% ipython --no-banner

In [1]: import numpy as np

In [2]: np.set_printoptions(precision=1, suppress=True, linewidth=100, floatmode="fixed")

In [3]: mat = np.load("arr.npy")

In [4]: mat.round(1) + 0
Out[4]: 
array([[ 0.2,  0.2, -0.1,  0.0,  0.1,  0.1, -0.1, -0.2],
       [ 0.2,  0.6,  0.0, -0.3,  0.2,  0.0, -0.2,  0.0],
       [-0.1,  0.0,  0.3, -0.1, -0.1,  0.3,  0.1,  0.2],
       [ 0.0, -0.3, -0.1,  0.5, -0.1,  0.1, -0.3, -0.1],
       [ 0.1,  0.2, -0.1, -0.1,  0.1, -0.1,  0.0, -0.1],
       [ 0.1,  0.0,  0.3,  0.1, -0.1,  0.8,  0.0, -0.1],
       [-0.1, -0.2,  0.1, -0.3,  0.0,  0.0,  0.8, -0.1],
       [-0.2,  0.0,  0.2, -0.1, -0.1, -0.1, -0.1,  0.8]])

In [5]: u, v = mat[4], mat[3]

In [6]: np.round(u @ v, 1)
Out[6]: np.float64(-0.1)

In [7]: pr = (u @ v) / (u @ u) * u

In [8]: round((v - pr) @ u, 1)
Out[8]: np.float64(-0.0)

In [9]: pr.round(1) + 0
Out[9]: array([-0.1, -0.3,  0.1,  0.2, -0.1,  0.1,  0.0,  0.1])

In [10]: round(float(np.linalg.norm(u + v) ** 2 + np.linalg.norm(u - v) ** 2), 1)
Out[10]: 1.2

In [11]: np.round(np.outer(u, v), 1) + 0
Out[11]: 
array([[ 0.0,  0.0,  0.0,  0.1,  0.0,  0.0,  0.0,  0.0],
       [ 0.0, -0.1,  0.0,  0.1,  0.0,  0.0, -0.1,  0.0],
       [ 0.0,  0.0,  0.0,  0.0,  0.0,  0.0,  0.0,  0.0],
       [ 0.0,  0.0,  0.0, -0.1,  0.0,  0.0,  0.0,  0.0],
       [ 0.0,  0.0,  0.0,  0.1,  0.0,  0.0,  0.0,  0.0],
       [ 0.0,  0.0,  0.0,  0.0,  0.0,  0.0,  0.0,  0.0],
       [ 0.0,  0.0,  0.0,  0.0,  0.0,  0.0,  0.0,  0.0],
       [ 0.0,  0.0,  0.0, -0.1,  0.0,  0.0,  0.0,  0.0]])

In [12]: np.round(v - pr, 1) + 0
Out[12]: array([ 0.1, -0.1, -0.2,  0.3,  0.0,  0.0, -0.3, -0.2])

In [13]: U, sig, VT = np.linalg.svd(mat)

In [14]: np.argmax(sig[:-1] / (sig[1:] + 1e-6)) + 1
Out[14]: np.int64(4)

In [15]: M2 = U[:, :4] @ np.diag(sig[:4]) @ VT[:4]

In [16]: np.linalg.matrix_rank(M2)
Out[16]: np.int64(4)

In [17]: feats = np.loadtxt("dump.csv", delimiter=",")

In [18]: feats
Out[18]: 
array([[ 1.0,  5.0,  1.0,  3.0, -5.0, -4.0, -1.0,  4.0,  3.0,  0.0,  2.0],
       [-3.0, -4.0,  5.0,  2.0,  5.0,  3.0,  1.0, -4.0,  0.0,  0.0,  1.0],
       [-4.0, -3.0, -1.0, -1.0,  0.0,  3.0, -3.0,  5.0, -5.0, -1.0, -3.0],
       [-3.0, -5.0,  4.0, -2.0, -2.0,  3.0, -2.0,  5.0, -3.0,  0.0,  4.0],
       [ 5.0, -1.0, -2.0,  3.0, -3.0, -5.0,  3.0,  4.0,  3.0, -2.0, -4.0],
       [ 3.0,  1.0,  4.0,  1.0,  0.0,  3.0, -2.0,  0.0,  4.0, -2.0, -2.0],
       [ 1.0, -2.0, -4.0, -4.0,  2.0,  3.0, -2.0,  1.0,  0.0,  3.0,  4.0],
       [-5.0, -3.0, 11.0,  7.0,  5.0,  2.0,  1.0, -4.0,  3.0,  0.0,  4.0]])

In [19]: W = np.array([[5, -6],
    ...:     [-3, -2],
    ...:     [-6, -4],
    ...:     [-2, 0],
    ...:     [4, -9],
    ...:     [-8, 1],
    ...:     [1, 6],
    ...:     [-7, -4],
    ...:     [-6, -2],
    ...:     [-5, 4],
    ...:     [1, -2]])

In [20]: beta = np.array([0, 5])

In [21]: act = np.maximum(feats @ W + beta, 0)

In [22]: (act > 0).astype(int)
Out[22]: 
array([[0, 0],
       [0, 0],
       [0, 1],
       [0, 1],
       [1, 1],
       [0, 0],
       [1, 0],
       [0, 0]])

In [23]: W2 = np.array([[0, 0], [1, 0]])

In [24]: W @ W2
Out[24]: 
array([[-6,  0],
       [-2,  0],
       [-4,  0],
       [ 0,  0],
       [-9,  0],
       [ 1,  0],
       [ 6,  0],
       [-4,  0],
       [-2,  0],
       [ 4,  0],
       [-2,  0]])

In [25]: u = np.array([2, -3])

In [26]: np.cross(feats[1, :3], feats[5, :3])
Out[26]: array([-21.0,  27.0,   9.0])

In [27]: M2 = np.array([[3, 0], [-1, -3], [-2, 3], [3, 2], [-4, 5], [-5, 1], [1, 4], [-5, 2]])

In [28]: np.einsum("ij,ij->i", mat, mat)
Out[28]: array([0.2, 0.6, 0.3, 0.5, 0.1, 0.8, 0.8, 0.8])

In [29]: M2 @ mat
Traceback (most recent call last):
  Cell In[29], line 1
    M2 @ mat
ValueError: matmul: Input operand 1 has a mismatch in its core dimension 0, with gufunc signature (n?,k),(k,m?)->(n?,m?) (size 8 is different from 2)


In [30]: np.linalg.matrix_rank(mat @ M2)
Out[30]: np.int64(2)

In [31]: M2.T @ mat.T
Out[31]: 
array([[ 0.7, -2.4, -3.5,  2.4,  0.3, -3.7,  0.2, -4.6],
       [-1.3, -2.0,  1.2, -0.4, -0.9,  1.2,  2.9,  0.8]])

In [32]: np.argsort(-np.linalg.norm(feats, axis=0).round(6), kind="stable")[:3]
Out[32]: array([2, 7, 0])

In [33]: round(float(np.linalg.norm(feats, 2) / np.linalg.norm(feats)), 1)
Out[33]: 0.7

In [34]: K = np.load("sample2.npy")

In [35]: K
Out[35]: 
array([[-12.1,  -8.9,  -6.0,  10.4,   3.4,   4.4],
       [  4.0,  -3.0,   0.9,   3.7,  17.4,   7.7],
       [ -5.7,   1.2, -13.9,   1.3,  11.6,  -5.9],
       [  4.9,  -0.6,   4.2,   4.0,   8.9, -16.2],
       [ 12.9,   1.8,  -8.8,  -8.0,   9.1,  -2.4],
       [  0.9,   6.5,   5.8,   3.8,  -3.8, -17.1],
       [  3.0, -15.8,   5.8,  -2.4, -10.1,   0.0],
       [  1.9, -10.8,   2.0, -11.4,   4.3,  11.2],
       [-10.3,   6.3,   5.8,  -7.0,   6.4,  11.4],
       [ -4.3,  10.9,   2.4, -10.4,  -9.7,  -7.4],
       [  7.2,   0.5,  -5.3, -12.2,  -8.7,  -9.8],
       [ 10.7, -15.2,  -6.9,   0.8,  -2.6,   0.0],
       [-14.2,  10.6,   8.6,  -1.3,   3.2,   1.1],
       [  6.5,  -5.5,   7.7, -10.5,  12.5,  -1.3],
       [ -7.3, -13.5,   0.7,  11.0,   6.2,  -1.9],
       [-13.5,  11.1,   3.4,   5.8,   0.4,   7.0],
       [ -8.5, -10.4,   2.0, -12.7,   5.0,   5.3],
       [ -3.0, -11.7,   4.4,   9.7,  -7.0,  -9.6],
       [  6.1,   0.3,   0.4,   3.3,  -9.8, -16.0],
       [ -2.5,  -3.9,  -5.0,   7.4, -10.6, -13.7],
       [-14.5,  -4.4,   1.2,  -0.9,  11.5,  -6.0],
       [  8.5,   9.0,  -8.6,   5.2,   2.9,  11.6],
       [-12.0,  -5.3,  11.2,   1.2,  -9.8,  -1.9],
       [ -2.1,  -6.6, -10.3,   1.4,   6.8, -14.1],
       [  1.6, -11.4,  -8.2,   6.7,   9.0,   8.5],
       [ 14.0,   3.2,   1.5,  -5.4,  -4.5,  11.9],
       [-10.6,   0.2,   3.3, -12.1,  -4.8, -10.3],
       [ -9.5,  10.1,   4.0,   9.5,   3.4,  -9.5],
       [  4.2,  -5.1,   6.0,  -2.1,   2.3, -17.6],
       [  9.7, -12.3,   7.3,   8.6,  -0.1,   5.1],
       [  2.9,  -3.9, -10.3, -10.2, -11.7,   5.4],
       [  6.0,   4.9, -14.7,  -2.2,   6.0,  -9.1],
       [-10.9,  -2.8,   2.0,  -2.0, -16.3,   0.1],
       [ -2.6, -12.4,   2.2,  -5.6,  13.2,   5.2],
       [  9.4,   7.6,  -7.4,  -7.7, -11.6,   2.3],
       [ -5.4, -10.4,   3.4,  -7.2,  -3.0, -13.8],
       [  4.1,  -0.4,   8.1,  -6.5, -16.2,   3.6],
       [  8.4,  -2.9,   6.5,  11.4,  -3.8, -11.6],
       [ -6.2,  -8.9,  -1.3, -11.8,   5.6,  10.4]])

In [36]: M2 = np.c_[K[:, :4] @ np.array([[1, 0, -2, -2], [2, 1, 3, -2], [-3, 1, 3, -3], [1, 0, 3, 2]]), np.array([-9, -8, 1, -3, -6, -6, -9, 1, 5, -6, -2, -8, -2, 0, -8, -9, -7, -1, -9, 6, -7, 4, -7, 2, 5, 0, -8, 9, 0, -6, -5, 5, 7, 2, 0, 0, 4, 1, 8])]

In [37]: M2
Out[37]: 
array([[ -1.5, -14.9,  10.7,  80.8,  -9.0],
       [ -1.0,  -2.1,  -3.2,   2.7,  -8.0],
       [ 39.7, -12.7, -22.8,  53.3,   1.0],
       [ -4.9,   3.6,  13.0, -13.2,  -3.0],
       [ 34.9,  -7.0, -70.8, -19.0,  -6.0],
       [  0.3,  12.3,  46.5, -24.6,  -6.0],
       [-48.4, -10.0, -43.2,   3.4,  -9.0],
       [-37.1,  -8.8, -64.4, -11.0,   1.0],
       [-22.1,  12.1,  35.9, -23.4,   5.0],
       [ -0.1,  13.3,  17.3, -41.2,  -6.0],
       [ 11.9,  -4.8, -65.4, -23.9,  -2.0],
       [  1.8, -22.1, -85.3,  31.3,  -8.0],
       [-20.1,  19.2,  82.1, -21.2,  -2.0],
       [-38.1,   2.2, -37.9, -46.1,   0.0],
       [-25.4, -12.8,   9.2,  61.5,  -8.0],
       [  4.3,  14.5,  87.9,   6.2,  -9.0],
       [-48.0,  -8.4, -46.3,   6.4,  -7.0],
       [-29.9,  -7.3,  13.2,  35.6,  -1.0],
       [  8.8,   0.7,  -0.2,  -7.4,  -9.0],
       [ 12.1,  -8.9,   0.5,  42.6,   6.0],
       [-27.8,  -3.2,  16.7,  32.4,  -7.0],
       [ 57.5,   0.4,  -0.2,   1.2,   4.0],
       [-55.0,   5.9,  45.3,   3.4,  -7.0],
       [ 17.0, -16.9, -42.3,  51.1,   2.0],
       [ 10.1, -19.6, -41.9,  57.6,   5.0],
       [ 10.5,   4.7, -30.1, -49.7,   0.0],
       [-32.2,   3.5,  -4.6, -13.3,  -8.0],
       [  8.2,  14.1,  89.8,   5.8,   9.0],
       [-26.1,   0.9, -12.0, -20.4,   0.0],
       [-28.2,  -5.0,  -8.6,   0.5,  -6.0],
       [ 15.8, -14.2, -79.0,  12.5,  -5.0],
       [ 57.7,  -9.8, -48.0,  17.9,   5.0],
       [-24.5,  -0.8,  13.4,  17.4,   7.0],
       [-39.6, -10.2, -42.2,  12.2,   2.0],
       [ 39.1,   0.2, -41.3, -27.2,   0.0],
       [-43.6,  -7.0, -31.8,   7.0,   0.0],
       [-27.5,   7.7,  -4.6, -44.7,   4.0],
       [ -5.5,   3.6,  28.2,  -7.7,   1.0],
       [-31.9, -10.2, -53.6,  10.5,   8.0]])

In [38]: np.linalg.matrix_rank(np.c_[K, M2])
Out[38]: np.int64(7)

In [39]: np.linalg.norm(np.linalg.qr(K)[0].T @ M2, axis=0) ** 2 / ((M2 ** 2).sum(axis=0) + 1e-12)
Out[39]: array([1.0, 1.0, 1.0, 1.0, 0.1])

In [40]: np.round(np.linalg.norm(M2 - K @ np.linalg.lstsq(K, M2)[0], axis=0), 1) + 0
Out[40]: array([ 0.0,  0.0,  0.0,  0.0, 33.7])

In [41]: np.round(np.linalg.lstsq(K, M2[:, 0])[0], 1) + 0
Out[41]: array([ 1.0,  2.0, -3.0,  1.0,  0.0,  0.0])
